$ python -q
>>> import numpy as np
>>> import numpy.linalg as la
>>> np.set_printoptions(precision=2, suppress=True, linewidth=200, floatmode="fixed")
>>> M = np.array([[1.0, 0.5, 0.25, 0.12],
...     [0.5, 1.0, 0.5, 0.25],
...     [0.25, 0.5, 1.0, 0.5],
...     [0.12, 0.25, 0.5, 1.0]])
>>> # equal to its transpose
>>> ev, evecs = la.eigh(M)
>>> x = np.array([8, 9, 1, 0])
>>> print(x @ M @ x)
231.0
>>> print(round(x @ M @ x / (x @ x), 2), np.round(ev[0], 2), np.round(ev[-1], 2))
1.58 0.38 2.08
>>> print(evecs * np.sqrt(ev) @ evecs.T)
[[0.96 0.25 0.09 0.04]
 [0.25 0.93 0.24 0.09]
 [0.09 0.24 0.93 0.25]
 [0.04 0.09 0.25 0.96]]
>>> print(np.abs(M).sum(axis=1).max(), round(float(np.abs(ev).max()), 2))
2.25 2.08
>>> print((np.sign(evecs[:, -1].round(6)) == np.sign(evecs[0, -1].round(6))).astype(int))
[1 1 1 1]
>>> x = np.array([0, 0, 5, 8])
>>> print(M @ x)
[ 2.21  4.50  9.00 10.50]
>>> print((M * x).sum(axis=1))
[ 2.21  4.50  9.00 10.50]
>>> print(np.sign((M @ x).round(6)))
[1.00 1.00 1.00 1.00]
>>> print(M @ np.eye(4)[1])
[0.50 1.00 0.50 0.25]
>>> print(la.norm(M @ x) <= la.norm(M, 2) * la.norm(x) + 1e-9)
True
>>> Q, r_ = la.qr(M)
>>> print(Q @ r_)
[[1.00 0.50 0.25 0.12]
 [0.50 1.00 0.50 0.25]
 [0.25 0.50 1.00 0.50]
 [0.12 0.25 0.50 1.00]]
>>> print(Q.round(2) + 0)
[[-0.87  0.50  0.00  0.01]
 [-0.43 -0.76  0.49  0.00]
 [-0.22 -0.38 -0.78 -0.45]
 [-0.10 -0.19 -0.39  0.89]]
>>> A = np.loadtxt("sample2.csv", delimiter=",")
>>> print(A)
[[ 2.09  1.71 -3.32 -2.14  1.25  0.74]
 [-2.51  1.69 -0.92 -2.11 -2.94  1.38]
 [ 1.52 -2.12  2.00  2.65  2.21 -1.50]
 [ 2.84 -1.43  0.42  1.79  3.15 -1.27]
 [-1.97 -1.78  3.34  2.22 -1.11 -0.80]
 [ 1.95  1.79 -3.35 -2.23  1.09  0.81]
 [ 1.54  1.96 -3.37 -2.45  0.65  0.97]
 [-3.12 -0.82  2.68  1.02 -2.53 -0.05]
 [-2.63  1.60 -0.75 -2.00 -3.02  1.35]
 [ 3.28 -0.86 -0.56  1.07  3.33 -0.99]
 [ 3.29  0.52 -2.37 -0.64  2.81 -0.16]
 [-2.82  1.44 -0.45 -1.80 -3.14  1.28]
 [ 1.90  1.81 -3.35 -2.26  1.04  0.83]
 [-1.69 -1.90  3.37  2.38 -0.81 -0.92]
 [-0.34 -2.25  3.14  2.82  0.55 -1.32]
 [-2.19  1.87 -1.33 -2.34 -2.72  1.45]
 [-0.37  2.29 -2.82 -2.86 -1.22  1.44]
 [-3.44  0.05  1.70 -0.07 -3.16  0.52]
 [-3.36  0.66  0.87 -0.82 -3.33  0.88]
 [-0.64  2.27 -2.66 -2.84 -1.46  1.47]
 [-1.05  2.22 -2.39 -2.78 -1.81  1.50]
 [ 3.15 -1.07 -0.21  1.34  3.30 -1.10]
 [-0.56  2.28 -2.70 -2.85 -1.39  1.46]
 [-1.49  2.13 -2.03 -2.66 -2.18  1.51]]
>>> # null space of dimension 4
>>> print(np.round(la.norm(A, 2) / la.norm(A), 2))
0.76
>>> print(la.matrix_rank(A, rtol=0.1))
2
